$ python3 -q
>>> import numpy as np
>>> np.set_printoptions(suppress=True, linewidth=140)
>>> def rd(a):
...     return np.round(a, 3) + 0
... 
>>> data = np.load("layer11.npy")
>>> rd(data)
array([[-0.625, -0.074, -0.584],
       [ 0.223, -0.95 ,  0.064],
       [ 0.223, -0.131, -0.753],
       [-0.714, -0.273,  0.296]])
>>> rd(np.linalg.svd(data, compute_uv=False))
array([1., 1., 1.])
>>> vec = np.array([2, 5, 1])
>>> rhs = data @ vec
>>> rd(np.linalg.solve(data.T @ data, data.T @ rhs))
array([2., 5., 1.])
>>> rd(np.linalg.lstsq(data, rhs)[0])
array([2., 5., 1.])
>>> rng = np.random.default_rng(213062)
>>> rhs = rhs + 0.1 * rng.normal(size=4)
>>> rd(rhs)
array([-2.317, -4.183, -1.085, -2.449])
>>> c, *_ = np.linalg.lstsq(data, rhs)
>>> rd(data.T @ (rhs - data @ c))
array([0., 0., 0.])
>>> c.round()
array([2., 5., 1.])
>>> Uu, sig, vt = np.linalg.svd(data, full_matrices=False)
>>> np.allclose(Uu * sig @ vt, data)
True
>>> rd(Uu.T @ data @ vt.T)
array([[1., 0., 0.],
       [0., 1., 0.],
       [0., 0., 1.]])
>>> rd(np.cumsum(sig ** 2) / np.sum(sig ** 2))
array([0.333, 0.667, 1.   ])
>>> rd(sig / sig[0])
array([1., 1., 1.])
>>> rd(vt @ vt.T)
array([[1., 0., 0.],
       [0., 1., 0.],
       [0., 0., 1.]])
>>> feats = np.array([[0.3, 0.4, -1.0, -0.4],
...     [-0.2, -0.3, 2.1, -0.5],
...     [-0.5, -0.8, -1.3, 1.0]])
>>> feats[0] = feats[2] + 0.02 * rng.normal(size=4)
>>> rd(feats)
array([[-0.48 , -0.782, -1.292,  0.997],
       [-0.2  , -0.3  ,  2.1  , -0.5  ],
       [-0.5  , -0.8  , -1.3  ,  1.   ]])
>>> Uu, sig, vt = np.linalg.svd(feats)
>>> np.argmax(sig[:-1] / (sig[1:] + 1e-6)) + 1
np.int64(2)
>>> M2 = Uu[:, :2] @ np.diag(sig[:2]) @ vt[:2]
>>> np.linalg.matrix_rank(M2)
np.int64(2)
>>> rd(np.linalg.norm(feats - M2) / np.linalg.norm(feats))
np.float64(0.003)
>>> rd(np.linalg.norm(feats - M2, 2)), rd(sig[2])
(np.float64(0.01), np.float64(0.01))
>>> vec = np.array([-3, -1, -2, -3])
>>> h = np.maximum(feats @ vec, 0)
>>> rd(np.tanh(feats @ vec))
array([ 0.948, -0.947,  0.956])
>>> rd(h)
array([1.814, 0.   , 1.9  ])
>>> rd(np.linalg.norm(feats, 1)), rd(np.linalg.norm(feats, np.inf))
(np.float64(4.692), np.float64(3.6))
>>> rd(np.linalg.norm(feats[2], 1)), rd(np.linalg.norm(feats[2], np.inf))
(np.float64(3.6), np.float64(1.3))
>>> rd(feats[2] @ feats[0])
np.float64(3.541)
>>> rd(np.linalg.norm(feats, axis=1))
array([1.872, 2.189, 1.892])
>>> rd(np.linalg.norm(feats, axis=0))
array([0.721, 1.158, 2.787, 1.498])
>>> K = np.eye(4, dtype=int)[rng.permutation(4)] * np.array([-2, 1, 0, -2])
>>> K
array([[-2,  0,  0,  0],
       [ 0,  1,  0,  0],
       [ 0,  0,  0, -2],
       [ 0,  0,  0,  0]])
>>> r = np.linalg.matrix_rank(K)
>>> r
np.int64(3)
>>> null = np.linalg.svd(K)[2][r:].T
>>> [int(np.linalg.matrix_rank(K[:i])) for i in range(1, len(K) + 1)]
[1, 2, 3, 3]
>>> null.shape
(4, 1)
>>> K @ null
array([[0.],
       [0.],
       [0.],
       [0.]])
>>> np.linalg.matrix_rank(K.T @ K), np.linalg.matrix_rank(K @ K.T)
(np.int64(3), np.int64(3))
>>> null @ null.T
array([[0., 0., 0., 0.],
       [0., 0., 0., 0.],
       [0., 0., 1., 0.],
       [0., 0., 0., 0.]])
>>> np.allclose(K @ null, 0)
True
